$ python -q
>>> import numpy as np
>>> np.set_printoptions(precision=2, suppress=True, linewidth=100, sign=" ")
>>> M = np.load("run11.npy")
>>> M
array([[ 0,  1,  0],
       [ 1,  0,  0],
       [ 0,  0,  1]])
>>> blk = np.stack([M, -1 * M, M[::-1]])
>>> blk.shape
(3, 3, 3)
>>> np.linalg.matrix_rank(blk.reshape(3, -1))
np.int64(2)
>>> np.linalg.det(blk)
array([-1.,  1.,  1.])
>>> blk.sum(axis=0)
array([[ 0,  0,  1],
       [ 1,  0,  0],
       [ 0,  1,  0]])
>>> np.linalg.matrix_rank(blk)
array([ 3,  3,  3])
>>> (blk @ M.T).shape
(3, 3, 3)
>>> evals, vecs = np.linalg.eigh(M)
>>> np.linalg.eigvalsh(M + -1 * np.eye(3))
array([-2.,  0.,  0.])
>>> evals.sum(), np.trace(M)
(np.float64(1.0), np.int64(1))
>>> np.round(vecs @ np.diag(evals) @ vecs.T, 2) + 0
array([[ 0.,  1.,  0.],
       [ 1.,  0.,  0.],
       [ 0.,  0.,  1.]])
>>> np.linalg.eigvalsh(M @ M)
array([ 1.,  1.,  1.])
>>> arr = np.loadtxt("m.csv", delimiter=",")
>>> arr
array([[ 1., -1.,  1., -1.,  1., -1.,  1., -1.],
       [ 1., -1., -1.,  1.,  1., -1., -1.,  1.],
       [ 1.,  1., -1., -1.,  1.,  1., -1., -1.],
       [ 1.,  1.,  1.,  1.,  1.,  1.,  1.,  1.]])
>>> blk = np.stack([arr, -3 * arr, arr[::-1]])
>>> np.linalg.matrix_rank(blk)
array([ 4,  4,  4])
>>> blk.shape
(3, 4, 8)
>>> np.linalg.norm(blk, axis=(1, 2))
array([  5.66,  16.97,   5.66])
>>> np.einsum("bij,cij->bc", blk, blk)
array([[ 32., -96.,   0.],
       [-96., 288.,   0.],
       [  0.,   0.,  32.]])
>>> ang = np.radians(36)
>>> Rm = np.eye(8)
>>> Rm[7, 7] = Rm[1, 1] = np.cos(ang)
>>> Rm[7, 1], Rm[1, 7] = -np.sin(ang), np.sin(ang)
>>> Rm
array([[ 1.  ,  0.  ,  0.  ,  0.  ,  0.  ,  0.  ,  0.  ,  0.  ],
       [ 0.  ,  0.81,  0.  ,  0.  ,  0.  ,  0.  ,  0.  ,  0.59],
       [ 0.  ,  0.  ,  1.  ,  0.  ,  0.  ,  0.  ,  0.  ,  0.  ],
       [ 0.  ,  0.  ,  0.  ,  1.  ,  0.  ,  0.  ,  0.  ,  0.  ],
       [ 0.  ,  0.  ,  0.  ,  0.  ,  1.  ,  0.  ,  0.  ,  0.  ],
       [ 0.  ,  0.  ,  0.  ,  0.  ,  0.  ,  1.  ,  0.  ,  0.  ],
       [ 0.  ,  0.  ,  0.  ,  0.  ,  0.  ,  0.  ,  1.  ,  0.  ],
       [ 0.  , -0.59,  0.  ,  0.  ,  0.  ,  0.  ,  0.  ,  0.81]])
>>> other = arr @ Rm.T
>>> other
array([[ 1.  , -1.4 ,  1.  , -1.  ,  1.  , -1.  ,  1.  , -0.22],
       [ 1.  , -0.22, -1.  ,  1.  ,  1.  , -1.  , -1.  ,  1.4 ],
       [ 1.  ,  0.22, -1.  , -1.  ,  1.  ,  1.  , -1.  , -1.4 ],
       [ 1.  ,  1.4 ,  1.  ,  1.  ,  1.  ,  1.  ,  1.  ,  0.22]])
>>> np.allclose(arr @ arr.T, other @ other.T)
True
>>> np.linalg.svd(arr, compute_uv=False), np.linalg.svd(other, compute_uv=False)
(array([ 2.83,  2.83,  2.83,  2.83]), array([ 2.83,  2.83,  2.83,  2.83]))
>>> arr.reshape(-1, 2)
array([[ 1., -1.],
       [ 1., -1.],
       [ 1., -1.],
       [ 1., -1.],
       [ 1., -1.],
       [-1.,  1.],
       [ 1., -1.],
       [-1.,  1.],
       [ 1.,  1.],
       [-1., -1.],
       [ 1.,  1.],
       [-1., -1.],
       [ 1.,  1.],
       [ 1.,  1.],
       [ 1.,  1.],
       [ 1.,  1.]])
>>> blk = arr.reshape(4, 2, -1)
>>> np.swapaxes(blk, 1, 2)[2]
array([[ 1.,  1.],
       [ 1.,  1.],
       [-1., -1.],
       [-1., -1.]])
>>> np.einsum("ihd,ihd->ih", blk, blk)
array([[ 4.,  4.],
       [ 4.,  4.],
       [ 4.,  4.],
       [ 4.,  4.]])
>>> blk.shape
(4, 2, 4)
>>> m1 = np.loadtxt("case5.csv", delimiter=",")
>>> m1
array([[ 4.,  2., -4.],
       [ 3.,  5., -3.],
       [ 3.,  5., -3.]])
>>> np.allclose(m1[:-1].T @ np.linalg.lstsq(m1[:-1].T, m1[-1])[0], m1[-1])
True
>>> np.linalg.lstsq(m1[:-1].T, m1[-1])[2]
np.int32(2)
>>> np.unique(m1.round(6), axis=0).shape
(2, 3)
>>> m1 @ np.linalg.pinv(m1) @ m1
array([[ 4.,  2., -4.],
       [ 3.,  5., -3.],
       [ 3.,  5., -3.]])
>>> try:
...     np.linalg.inv(m1)
... except np.linalg.LinAlgError as e:
...     print(repr(e))
... 
LinAlgError('Singular matrix')
>>> J = np.load("data.npy")
>>> J
array([[ 1.8 ,  1.8 , -1.13,  1.11],
       [-1.69,  1.62,  1.25,  1.39],
       [ 1.69, -0.41,  2.41,  0.36],
       [ 0.11,  1.73,  0.57, -2.38]])
>>> x0 = np.array([-6, 8, 2, 1])
>>> y = J @ x0
>>> coef, lr = np.zeros(4), 1 / np.linalg.norm(J, 2) ** 2
>>> for i in range(3):
...     coef -= lr * J.T @ (J @ coef - y)
...     if i % 1 == 0: print(i, round(np.linalg.norm(J @ coef - y), 2))
... 
0 0.0
1 0.0
2 0.0
>>> np.round(np.linalg.cond(J), 2)
np.float64(1.0)
>>> coef
array([-6.,  8.,  2.,  1.])
>>> J.reshape(2, -1)
array([[ 1.8 ,  1.8 , -1.13,  1.11, -1.69,  1.62,  1.25,  1.39],
       [ 1.69, -0.41,  2.41,  0.36,  0.11,  1.73,  0.57, -2.38]])
>>> J.reshape(-1, 2)
array([[ 1.8 ,  1.8 ],
       [-1.13,  1.11],
       [-1.69,  1.62],
       [ 1.25,  1.39],
       [ 1.69, -0.41],
       [ 2.41,  0.36],
       [ 0.11,  1.73],
       [ 0.57, -2.38]])
>>> blk = J.reshape(4, 2, -1)
>>> np.einsum("ihd,ihd->ih", blk, blk)
array([[ 6.49,  2.51],
       [ 5.48,  3.52],
       [ 3.04,  5.96],
       [ 2.99,  6.01]])
>>> np.einsum("ihd,jhd->hij", blk, blk).shape
(2, 4, 4)
>>> blk.transpose(1, 0, 2)
array([[[ 1.8 ,  1.8 ],
        [-1.69,  1.62],
        [ 1.69, -0.41],
        [ 0.11,  1.73]],

       [[-1.13,  1.11],
        [ 1.25,  1.39],
        [ 2.41,  0.36],
        [ 0.57, -2.38]]])
>>> P = np.triu(np.array([[1, 1, -2, 0], [-1, 0, -2, 2], [2, 0, -2, 0], [1, 1, 1, 2]]), 1) + np.eye(4)
>>> other = P @ J @ np.linalg.inv(P)
>>> P @ J - J @ P
array([[-5.08,  0.63,  3.63, -2.93],
       [-3.18,  5.96, -3.85, -8.72],
       [ 0.  , -1.69,  2.58,  0.81],
       [ 0.  , -0.11,  3.66, -3.45]])
>>> np.round(np.linalg.det(other), 2)
np.float64(-81.0)
>>> np.round(np.poly(other), 2) + 0
array([  1.  ,  -3.45,   0.  ,  31.02, -81.  ])
>>> other = np.linalg.inv(J)
>>> np.linalg.inv(other)
array([[ 1.8 ,  1.8 , -1.13,  1.11],
       [-1.69,  1.62,  1.25,  1.39],
       [ 1.69, -0.41,  2.41,  0.36],
       [ 0.11,  1.73,  0.57, -2.38]])
>>> np.round(J @ other, 2) + 0
array([[ 1.,  0.,  0.,  0.],
       [ 0.,  1.,  0.,  0.],
       [ 0.,  0.,  1.,  0.],
       [ 0.,  0.,  0.,  1.]])
>>> E = np.loadtxt("arr.csv", delimiter=",")
>>> E
array([[-1.8, -0.3,  0. , -1.4],
       [-0.3,  0. ,  1.5, -0.7],
       [ 0. ,  0.8,  0.4,  0.4],
       [ 0.1,  0.2, -0.2,  0.1]])
>>> w1 = np.array([[2, -2], [1, 0], [-2, -2], [-2, 1]])
>>> coef = np.array([1, -1])
>>> act = np.maximum(E @ w1 + coef, 0)
>>> (act > 0).astype(int)
array([[ 0,  1],
       [ 0,  0],
       [ 1,  0],
       [ 1,  0]])
>>> act
array([[ 0. ,  1.2],
       [ 0. ,  0. ],
       [ 0.2,  0. ],
       [ 1.6,  0. ]])
>>> basis = np.array([[0, 0, 0], [1, -2, 0]])
>>> act @ basis
array([[ 1.2, -2.4,  0. ],
       [ 0. ,  0. ,  0. ],
       [ 0. ,  0. ,  0. ],
       [ 0. ,  0. ,  0. ]])
>>> other = np.array([[1, 1], [1, -1]])
>>> rng = np.random.default_rng(3473)
>>> K = np.kron(other, np.kron(other, other))[rng.permutation(8)][:4]
>>> K
array([[ 1,  1,  1,  1, -1, -1, -1, -1],
       [ 1,  1,  1,  1,  1,  1,  1,  1],
       [ 1,  1, -1, -1, -1, -1,  1,  1],
       [ 1, -1, -1,  1,  1, -1, -1,  1]])
>>> blk = np.stack([K, -1 * K, K[::-1]])
>>> blk.sum(axis=0)
array([[ 1, -1, -1,  1,  1, -1, -1,  1],
       [ 1,  1, -1, -1, -1, -1,  1,  1],
       [ 1,  1,  1,  1,  1,  1,  1,  1],
       [ 1,  1,  1,  1, -1, -1, -1, -1]])
>>> blk.shape
(3, 4, 8)
>>> (blk @ K.T).shape
(3, 4, 4)
>>> x0 = np.array([3, 2, 2, 1, 1, 3, 2, 2])
>>> a = np.maximum(K @ x0, 0)
>>> np.maximum(K @ (3 * x0), 0)
array([  0,  48,   6,   0])
>>> K * (a > 1e-9)[:, None]
array([[ 0,  0,  0,  0,  0,  0,  0,  0],
       [ 1,  1,  1,  1,  1,  1,  1,  1],
       [ 1,  1, -1, -1, -1, -1,  1,  1],
       [ 0,  0,  0,  0,  0,  0,  0,  0]])
>>> a
array([  0,  16,   2,   0])
>>> data = np.load("x.npy")
>>> data
array([[-2,  2],
       [ 0,  2]])
>>> np.round(np.linalg.norm(data) ** 2 / np.linalg.norm(data, 2) ** 2, 2)
np.float64(1.15)
>>> np.linalg.norm(data, axis=1).argmax()
np.int64(0)
>>> round(float(np.linalg.norm(data, 1)), 2), round(float(np.linalg.norm(data, np.inf)), 2)
(4.0, 4.0)
>>> np.linalg.norm(data, axis=1)
array([ 2.83,  2.  ])
>>> round(float(np.linalg.norm(data[0] - data[1])), 2)
2.0
>>> round(float(np.linalg.norm(data, 2)), 2)
3.24
>>> x0 = np.array([7, 8])
>>> a = np.maximum(data @ x0, 0)
>>> np.maximum(data @ x0, 0) - np.maximum(-data @ x0, 0)
array([  2,  16])
>>> data.T @ a
array([-4, 36])
>>> np.flatnonzero(a > 1e-9)
array([ 0,  1])
>>> np.tanh(data @ x0)
array([ 0.96,  1.  ])
>>> x0 = np.array([-3, -2])
>>> y = data @ x0
>>> coef, lr = np.zeros(2), 1 / np.linalg.norm(data, 2) ** 2
>>> for i in range(25):
...     coef -= lr * data.T @ (data @ coef - y)
...     if i % 5 == 0: print(i, round(np.linalg.norm(data @ coef - y), 2))
... 
0 3.8
5 1.73
10 0.79
15 0.36
20 0.16
>>> coef
array([-2.94, -1.96])
>>> np.prod(np.diag(data)), np.round(np.linalg.det(data), 2)
(np.int64(-4), np.float64(-4.0))
>>> np.sort(np.linalg.eigvals(data))
array([-2.,  2.])
>>> f, g = data[0], data[1]
>>> f @ f
np.int64(8)
>>> p = (f @ g) / (f @ f) * f
>>> (g - p) @ f
np.float64(0.0)
>>> A = np.array([[1, -1, 1], [1, 0, 0], [1, 1, 1]])
>>> other = A / np.sqrt((A ** 2).mean(axis=1, keepdims=True))
>>> other[2]
array([ 1.,  1.,  1.])
>>> np.linalg.matrix_rank(other) == np.linalg.matrix_rank(A)
np.True_
